% ipython --no-banner

In [1]: import numpy as np

In [2]: from numpy import linalg as LA

In [3]: np.set_printoptions(suppress=True, linewidth=200)

In [4]: feats = np.load("mat.npy")

In [5]: feats
Out[5]: 
array([[ 1, -2,  4, -8],
       [ 1, -1,  1, -1],
       [ 1,  0,  0,  0],
       [ 1,  1,  1,  1],
       [ 1,  2,  4,  8],
       [ 1,  3,  9, 27],
       [ 1,  4, 16, 64]])

In [6]: rng = np.random.default_rng(58375)

In [7]: out = feats + rng.integers(-2, 3, (7, 1)) @ rng.integers(-2, 3, (1, 4))

In [8]: out
Out[8]: 
array([[-1, -4,  4, -8],
       [ 5,  3,  1, -1],
       [ 1,  0,  0,  0],
       [ 5,  5,  1,  1],
       [-1,  0,  4,  8],
       [ 5,  7,  9, 27],
       [-3,  0, 16, 64]])

In [9]: LA.matrix_rank(out - feats, tol=1e-8)
Out[9]: np.int64(1)

In [10]: hat = feats @ LA.solve(feats.T @ feats, feats.T)

In [11]: np.round(np.diag(hat), 2)
Out[11]: array([0.93, 0.45, 0.45, 0.33, 0.45, 0.45, 0.93])

In [12]: np.trace(hat)
Out[12]: np.float64(4.0)

In [13]: LA.matrix_rank(np.eye(7) - hat)
Out[13]: np.int64(3)

In [14]: np.round(LA.eigvalsh(hat), 2) + 0
Out[14]: array([0., 0., 0., 1., 1., 1., 1.])

In [15]: hat.round(2)
Out[15]: 
array([[ 0.93,  0.19, -0.1 , -0.1 ,  0.02,  0.1 , -0.05],
       [ 0.19,  0.45,  0.38,  0.14, -0.1 , -0.17,  0.1 ],
       [-0.1 ,  0.38,  0.45,  0.29,  0.05, -0.1 ,  0.02],
       [-0.1 ,  0.14,  0.29,  0.33,  0.29,  0.14, -0.1 ],
       [ 0.02, -0.1 ,  0.05,  0.29,  0.45,  0.38, -0.1 ],
       [ 0.1 , -0.17, -0.1 ,  0.14,  0.38,  0.45,  0.19],
       [-0.05,  0.1 ,  0.02, -0.1 , -0.1 ,  0.19,  0.93]])

In [16]: np.round(hat @ feats[:, 3], 2) + 0
Out[16]: array([-8., -1.,  0.,  1.,  8., 27., 64.])

In [17]: out = np.c_[feats[:, :3] @ np.array([[-4, 4, 2], [-5, 2, 3], [-5, -5, 4]]), np.array([1, -1, 5, 0, 1, -4, 4])]

In [18]: out
Out[18]: 
array([[ -14,  -20,   12,    1],
       [  -4,   -3,    3,   -1],
       [  -4,    4,    2,    5],
       [ -14,    1,    9,    0],
       [ -34,  -12,   24,    1],
       [ -64,  -35,   47,   -4],
       [-104,  -68,   78,    4]])

In [19]: np.round(LA.norm(LA.qr(feats)[0].T @ out, axis=0) ** 2 / ((out ** 2).sum(axis=0) + 1e-12), 2)
Out[19]: array([1.  , 1.  , 1.  , 0.37])

In [20]: np.round(LA.lstsq(feats, out[:, 0])[0], 2) + 0
Out[20]: array([-4., -5., -5.,  0.])

In [21]: LA.matrix_rank(out)
Out[21]: np.int64(4)

In [22]: idx = rng.permutation(4)

In [23]: out = feats[:, idx] * rng.choice([-1, 1], 4)

In [24]: out
Out[24]: 
array([[  8,   1,  -4,  -2],
       [  1,   1,  -1,  -1],
       [  0,   1,   0,   0],
       [ -1,   1,  -1,   1],
       [ -8,   1,  -4,   2],
       [-27,   1,  -9,   3],
       [-64,   1, -16,   4]])

In [25]: Uu, _, Vt = LA.svd(feats.T @ out)

In [26]: np.round(Uu @ Vt, 2) + 0
Out[26]: 
array([[ 0.,  1.,  0.,  0.],
       [ 0.,  0.,  0.,  1.],
       [ 0.,  0., -1.,  0.],
       [-1.,  0.,  0.,  0.]])

In [27]: np.round(LA.lstsq(feats, out)[0], 2) + 0
Out[27]: 
array([[ 0.,  1.,  0.,  0.],
       [ 0.,  0.,  0.,  1.],
       [ 0.,  0., -1.,  0.],
       [-1.,  0.,  0.,  0.]])

In [28]: x = np.array([1, -2, 5, 7])

In [29]: a = np.maximum(feats @ x, 0)

In [30]: a
Out[30]: array([  0,   1,   1,  11,  73, 229, 521])

In [31]: np.round(np.tanh(feats @ x), 2)
Out[31]: array([-1.  ,  0.76,  0.76,  1.  ,  1.  ,  1.  ,  1.  ])

In [32]: feats.T @ a
Out[32]: array([  836,  2927, 10701, 40121])

In [33]: A = np.load("case13.npy")

In [34]: A
Out[34]: 
array([[ 1.7 ,  1.2 , -0.9 , -0.1 , -1.8 ,  0.7 ,  1.1 ],
       [ 1.9 , -0.7 ,  0.5 , -0.2 , -0.5 , -0.4 , -2.5 ],
       [ 0.3 , -1.  , -1.6 , -0.2 ,  0.4 ,  1.  ,  1.4 ],
       [ 0.45, -1.32, -1.51, -0.1 ,  0.28,  0.67,  1.44],
       [ 0.3 ,  0.1 , -1.7 , -0.3 , -0.9 ,  0.4 , -0.8 ],
       [ 0.3 ,  0.9 ,  0.9 , -0.4 , -0.1 ,  2.6 , -0.3 ],
       [ 0.8 , -1.3 ,  0.5 , -0.1 ,  1.2 , -0.4 ,  0.2 ],
       [ 1.  , -0.4 , -0.5 , -2.3 ,  0.4 ,  0.9 , -0.8 ]])

In [35]: out = np.c_[A[:, :4] @ np.array([[2, 3, 0, 2], [0, 1, 3, 1], [0, 2, 3, 0], [1, 0, 2, 0]]), np.array([2, 2, 1, 3, 1, 3, 2, 2])]

In [36]: out.round(2)
Out[36]: 
array([[ 3.3 ,  4.5 ,  0.7 ,  4.6 ,  2.  ],
       [ 3.6 ,  6.  , -1.  ,  3.1 ,  2.  ],
       [ 0.4 , -3.3 , -8.2 , -0.4 ,  1.  ],
       [ 0.8 , -2.99, -8.69, -0.42,  3.  ],
       [ 0.3 , -2.4 , -5.4 ,  0.7 ,  1.  ],
       [ 0.2 ,  3.6 ,  4.6 ,  1.5 ,  3.  ],
       [ 1.5 ,  2.1 , -2.6 ,  0.3 ,  2.  ],
       [-0.3 ,  1.6 , -7.3 ,  1.6 ,  2.  ]])

In [37]: np.round(LA.norm(LA.qr(A)[0].T @ out, axis=0) ** 2 / ((out ** 2).sum(axis=0) + 1e-12), 2)
Out[37]: array([1.  , 1.  , 1.  , 1.  , 0.93])

In [38]: gram = A.T @ A

In [39]: LA.matrix_rank(gram)
Out[39]: np.int64(7)

In [40]: np.round(LA.eigvalsh(gram)[::-1], 2)
Out[40]: array([18.4 , 16.16, 11.87,  8.25,  3.93,  2.08,  0.06])

In [41]: A[7] @ A[6]
Out[41]: np.float64(1.26)

In [42]: np.round(LA.norm(A) ** 2 / LA.norm(A, 2) ** 2, 2)
Out[42]: np.float64(3.3)

In [43]: LA.norm(A, axis=1).argmax()
Out[43]: np.int64(1)

In [44]: round(float(LA.norm(A[7] - A[6])), 2)
Out[44]: 3.17

In [45]: np.round(LA.norm(A[7], 1), 2), round(float(LA.norm(A[7], np.inf)), 2)
Out[45]: (np.float64(6.3), 2.3)

In [46]: round(LA.norm(A, 1), 2), round(float(LA.norm(A, np.inf)), 2)
Out[46]: (np.float64(8.54), 7.5)

In [47]: np.round(LA.norm(A, axis=1), 2)
Out[47]: array([3.18, 3.32, 2.61, 2.61, 2.17, 2.95, 2.06, 2.88])

In [48]: m1 = np.loadtxt("arr.csv", delimiter=",")

In [49]: m1
Out[49]: 
array([[ -1.91,  -0.7 ,  -0.98,  -1.96,   0.05],
       [ 11.14,   4.54,   6.72,  11.01,   0.05],
       [ -7.58,  -2.88,  -4.6 ,  -7.45,  -0.26],
       [ -6.81,  -2.8 ,  -3.91,  -6.98,   0.04],
       [ -3.25,  -1.26,  -1.84,  -3.12,  -0.06],
       [ -6.52,  -2.8 ,  -4.17,  -6.46,  -0.09],
       [  3.96,   1.6 ,   2.28,   3.67,   0.05],
       [ -0.76,  -0.39,  -0.42,  -0.88,  -0.06],
       [  0.81,   0.51,   0.56,   0.8 ,   0.11],
       [ -2.99,  -1.28,  -1.8 ,  -2.97,   0.01],
       [  3.85,   1.31,   2.13,   3.62,  -0.12],
       [ -0.74,  -0.38,  -0.36,  -0.72,   0.02],
       [  3.68,   1.4 ,   2.32,   3.77,   0.03],
       [ -1.99,  -0.96,  -1.49,  -2.21,   0.04],
       [  1.46,   0.47,   0.74,   1.47,  -0.05],
       [  6.92,   2.83,   4.13,   6.99,   0.06],
       [  2.56,   1.14,   1.4 ,   2.6 ,   0.02],
       [  2.76,   1.18,   1.71,   2.82,   0.1 ],
       [-15.35,  -5.99,  -9.13, -15.18,  -0.05],
       [ -5.37,  -2.07,  -3.16,  -5.37,  -0.08],
       [ -5.51,  -2.23,  -3.36,  -5.67,  -0.02],
       [ -0.14,  -0.03,   0.04,   0.  ,  -0.04],
       [  3.65,   1.64,   2.19,   3.57,   0.06],
       [  1.18,   0.48,   0.91,   1.15,  -0.06],
       [  4.95,   2.16,   3.05,   4.96,   0.02],
       [  4.4 ,   1.67,   2.47,   4.25,   0.  ],
       [  3.57,   1.49,   2.23,   3.69,  -0.04],
       [ -1.85,  -0.61,  -1.12,  -1.8 ,   0.  ],
       [ -1.68,  -0.53,  -0.93,  -1.66,  -0.04],
       [ -4.24,  -1.67,  -2.4 ,  -4.29,  -0.06],
       [ -7.28,  -2.8 ,  -4.36,  -7.16,  -0.11]])

In [50]: C = m1[[7, 26]].astype(float)

In [51]: for _ in range(5):
    ...:     idx = LA.norm(m1[:, None] - C, axis=-1).argmin(axis=1)
    ...:     C = np.array([m1[idx == j].mean(axis=0) for j in range(2)])
    ...: 

In [52]: idx
Out[52]: array([0, 1, 0, 0, 0, 0, 1, 0, 1, 0, 1, 0, 1, 0, 1, 1, 1, 1, 0, 0, 0, 1, 1, 1, 1, 1, 1, 0, 0, 0, 0])

In [53]: C.round(2)
Out[53]: 
array([[-4.61, -1.83, -2.75, -4.62, -0.04],
       [ 3.65,  1.49,  2.19,  3.62,  0.01]])
